>>> import numpy as np
>>> np.set_printoptions(precision=1, suppress=True, linewidth=100)
>>> rd = lambda a: np.round(a, 1) + 0
>>> r0 = np.array([3, 3, 0, 2, -3, 1, -1, 2, -3])
>>> r1 = np.array([1, 0, 2, 3])
>>> m1 = np.outer(r0, r1)
>>> m1
array([[ 3,  0,  6,  9],
       [ 3,  0,  6,  9],
       [ 0,  0,  0,  0],
       [ 2,  0,  4,  6],
       [-3,  0, -6, -9],
       [ 1,  0,  2,  3],
       [-1,  0, -2, -3],
       [ 2,  0,  4,  6],
       [-3,  0, -6, -9]])
>>> # null space of dimension 3
>>> left, sv, VT = np.linalg.svd(m1)
>>> np.argmax(sv[:-1] / (sv[1:] + 1e-6)) + 1
np.int64(1)
>>> rd(sv)
array([25.4,  0. ,  0. ,  0. ])
>>> out = left[:, :1] @ np.diag(sv[:1]) @ VT[:1]
>>> np.linalg.matrix_rank(out)
np.int64(1)
>>> rd(np.linalg.norm(m1 - out, 2)), rd(sv[1])
(np.float64(0.0), np.float64(0.0))
>>> rd(np.abs(m1 - out).max())
np.float64(0.0)
>>> rd(out)
array([[ 3.,  0.,  6.,  9.],
       [ 3.,  0.,  6.,  9.],
       [ 0.,  0.,  0.,  0.],
       [ 2.,  0.,  4.,  6.],
       [-3.,  0., -6., -9.],
       [ 1.,  0.,  2.,  3.],
       [-1.,  0., -2., -3.],
       [ 2.,  0.,  4.,  6.],
       [-3.,  0., -6., -9.]])
>>> A = np.loadtxt("run7.csv", delimiter=",")
>>> rd(A)
array([[ 0. , -0.1,  0. ],
       [-0.6, -1. ,  0.2],
       [ 0.4,  0.7, -0.1],
       [ 0.3,  0.4, -0.1],
       [ 0.2,  0.4, -0.1],
       [-0.1, -0.1,  0. ],
       [-0.3, -0.4,  0.1],
       [-0.5, -0.7,  0.1]])
>>> # looks like rank 1
>>> rd(np.trace(np.linalg.pinv(A) @ A))
np.float64(1.0)
>>> rd(A @ np.linalg.pinv(A) @ A)
array([[ 0. , -0.1,  0. ],
       [-0.6, -1. ,  0.2],
       [ 0.4,  0.7, -0.1],
       [ 0.3,  0.4, -0.1],
       [ 0.2,  0.4, -0.1],
       [-0.1, -0.1,  0. ],
       [-0.3, -0.4,  0.1],
       [-0.5, -0.7,  0.1]])
>>> np.unique(A.round(6), axis=0).shape
(8, 3)
>>> def softmax(z):
...     e = np.exp(z - z.max(axis=-1, keepdims=True))
...     return e / e.sum(axis=-1, keepdims=True)
... 
>>> rd(softmax(10 * A[6]))
array([0., 0., 1.])
>>> S = A @ A.T / np.sqrt(3)
>>> rd(softmax(S + np.triu(np.full(S.shape, -np.inf), 1)))
array([[1. , 0. , 0. , 0. , 0. , 0. , 0. , 0. ],
       [0.3, 0.7, 0. , 0. , 0. , 0. , 0. , 0. ],
       [0.3, 0.2, 0.5, 0. , 0. , 0. , 0. , 0. ],
       [0.2, 0.2, 0.3, 0.3, 0. , 0. , 0. , 0. ],
       [0.2, 0.1, 0.2, 0.2, 0.2, 0. , 0. , 0. ],
       [0.2, 0.2, 0.2, 0.2, 0.2, 0.2, 0. , 0. ],
       [0.1, 0.2, 0.1, 0.1, 0.1, 0.1, 0.2, 0. ],
       [0.1, 0.2, 0.1, 0.1, 0.1, 0.1, 0.1, 0.2]])
>>> rd(softmax(S))
array([[0.1, 0.1, 0.1, 0.1, 0.1, 0.1, 0.1, 0.1],
       [0.1, 0.2, 0.1, 0.1, 0.1, 0.1, 0.1, 0.2],
       [0.1, 0.1, 0.2, 0.2, 0.2, 0.1, 0.1, 0.1],
       [0.1, 0.1, 0.2, 0.1, 0.1, 0.1, 0.1, 0.1],
       [0.1, 0.1, 0.2, 0.1, 0.1, 0.1, 0.1, 0.1],
       [0.1, 0.1, 0.1, 0.1, 0.1, 0.1, 0.1, 0.1],
       [0.1, 0.2, 0.1, 0.1, 0.1, 0.1, 0.1, 0.2],
       [0.1, 0.2, 0.1, 0.1, 0.1, 0.1, 0.1, 0.2]])
>>> left, sv, VT = np.linalg.svd(A)
>>> evecs = VT[:(sv > 1e-8).sum()]
>>> rng = np.random.default_rng(88)
>>> vec = A[0] + 2 * A[4] + rng.integers(2) * np.eye(3)[1]
>>> rd(vec)
array([ 0.4,  1.7, -0.1])
>>> rd(np.linalg.norm(vec - evecs.T @ evecs @ vec))
np.float64(0.6)
>>> np.allclose(evecs.T @ evecs @ vec, vec)
False
>>> rd(evecs.T @ evecs)
array([[ 0.3,  0.5, -0.1],
       [ 0.5,  0.7, -0.1],
       [-0.1, -0.1,  0. ]])
